$ python -q
>>> import numpy as np
>>> import numpy.linalg as la
>>> np.set_printoptions(precision=1, suppress=True, linewidth=160, floatmode="fixed")
>>> def tidy(a):
...     return np.round(a, 1) + 0
... 
>>> m1 = np.loadtxt("block4.csv", delimiter=",")
>>> m1
array([[1.0, 0.2],
       [0.2, 1.0]])
>>> # symmetric, so the eigenvalues are real
>>> tidy(la.eigvals(m1).sum().real)
np.float64(2.0)
>>> print(np.einsum("ii->", m1))
2.0
>>> print(tidy(la.det(2 * m1)), tidy(la.det(m1)))
3.8 1.0
>>> np.kron(np.eye(2, dtype=int), m1)
array([[1.0, 0.2, 0.0, 0.0],
       [0.2, 1.0, 0.0, 0.0],
       [0.0, 0.0, 1.0, 0.2],
       [0.0, 0.0, 0.2, 1.0]])
>>> tidy(la.det(m1.T))
np.float64(1.0)
>>> tidy(la.eigvals(m1))
array([1.2, 0.8])
>>> hat = np.triu(np.array([[1, -2], [0, 1]]), 1) + np.eye(2)
>>> M2 = hat @ m1 @ la.inv(hat)
>>> tidy(np.poly(M2))
array([ 1.0, -2.0,  1.0])
>>> tidy(M2)
array([[ 0.6, -0.6],
       [ 0.2,  1.4]])
>>> la.matrix_rank(M2)
np.int64(2)
>>> U, sigma, VT = la.svd(M2, full_matrices=False)
>>> tidy(np.cumsum(sigma ** 2) / np.sum(sigma ** 2))
array([0.9, 1.0])
>>> tidy(U.T @ U)
array([[1.0, 0.0],
       [0.0, 1.0]])
>>> np.allclose(U * sigma @ VT, M2)
True
>>> print(np.abs(U[:, 0]).round(6).argmax())
1
>>> A = np.array([[-15.0, -26.5, 30.9, -3.7, 20.4, 9.7, -1.8],
...     [-6.9, 0.5, -4.9, -13.2, 13.2, -13.7, -5.2],
...     [9.0, -9.2, 4.6, 31.8, -38.9, 26.3, 24.3],
...     [19.7, 7.8, 4.8, 28.2, -32.9, 28.8, 10.3],
...     [12.1, 27.2, -16.8, -10.9, 5.8, -10.6, -15.3]])
>>> U, sigma, VT = la.svd(A)
>>> tidy(sigma)
array([89.6, 59.4, 20.9,  0.9,  0.4])
>>> M2 = U[:, :3] @ np.diag(sigma[:3]) @ VT[:3]
>>> tidy(la.norm(A - M2, 2)), tidy(sigma[3])
(np.float64(0.9), np.float64(0.9))
>>> print(la.matrix_rank(M2))
3
>>> tidy(np.abs(A - M2).max())
np.float64(0.5)
>>> M2 = A / np.sqrt((A ** 2).mean(axis=1, keepdims=True))
>>> la.matrix_rank(A - A.mean(axis=1, keepdims=True))
np.int64(5)
>>> print(tidy(la.norm(M2, axis=1)))
[2.6 2.6 2.6 2.6 2.6]
>>> la.matrix_rank(M2) == la.matrix_rank(A)
np.True_
>>> rng = np.random.default_rng(39)
>>> th = np.sort(rng.uniform(-2, 2, 16))
>>> E = np.c_[th, th ** 2, th ** 3] @ np.array([[-2, 3, -1, 2, -3, -2], [1, 0, -2, -3, -2, 1], [-1, -2, 1, 1, 0, 0]])
>>> tidy(E)
array([[  8.1,   1.8,  -5.9, -12.4,   0.1,   5.0],
       [  7.5,   1.3,  -5.2, -11.4,   0.3,   4.7],
       [  5.2,  -0.4,  -3.0,  -7.8,   0.8,   3.6],
       [  4.8,  -0.6,  -2.7,  -7.2,   0.9,   3.4],
       [  4.6,  -0.7,  -2.5,  -7.0,   0.9,   3.3],
       [  4.6,  -0.7,  -2.5,  -6.9,   0.9,   3.3],
       [  2.6,  -1.4,  -0.9,  -3.8,   1.1,   2.1],
       [  0.2,  -0.2,   0.1,  -0.2,   0.2,   0.2],
       [  0.0,   0.0,   0.0,   0.0,   0.0,   0.0],
       [ -0.3,   0.5,  -0.2,   0.2,  -0.5,  -0.3],
       [ -0.6,   0.9,  -0.5,   0.4,  -1.2,  -0.5],
       [ -1.1,   1.4,  -1.2,   0.3,  -2.7,  -0.9],
       [ -1.2,   1.4,  -1.3,   0.3,  -2.9,  -0.9],
       [ -2.2,   0.8,  -2.1,  -0.1,  -5.4,  -1.0],
       [ -2.6,   0.3,  -2.3,  -0.2,  -6.2,  -1.0],
       [ -5.9,  -5.6,  -2.5,  -0.3, -11.5,  -0.4]])
>>> labels = E[:, 5] > np.median(E[:, 5])
>>> r0 = E[labels].mean(axis=0) - E[~labels].mean(axis=0)
>>> labels.astype(int)
array([1, 1, 1, 1, 1, 1, 1, 1, 0, 0, 0, 0, 0, 0, 0, 0])
>>> np.argsort(-np.abs(r0).round(6), kind="stable")
array([3, 0, 4, 5, 2, 1])
>>> print(tidy((((E - E.mean(axis=0)) @ r0 > 0) == labels).mean()))
0.9
>>> tidy(r0)
array([ 6.4, -0.1, -1.6, -7.2,  4.5,  3.8])
>>> d = la.norm(E[:, None] - E[None], axis=-1)
>>> d[11].round(6).argsort(kind="stable")[:4]
array([11, 12, 10,  9])
>>> print(d.shape)
(16, 16)
>>> np.unravel_index(d.round(6).argmax(), d.shape)
(np.int64(0), np.int64(15))
>>> print(la.matrix_rank(d ** 2))
5
>>> print(np.flatnonzero(d[11] < d.mean() / 2))
[ 7  8  9 10 11 12 13 14]
>>> tidy(la.norm(E - E.mean(axis=0), axis=1))
array([12.6, 11.2,  6.7,  6.0,  5.7,  5.7,  3.5,  4.7,  4.8,  4.9,  5.1,  5.5,  5.5,  6.8,  7.4, 14.0])
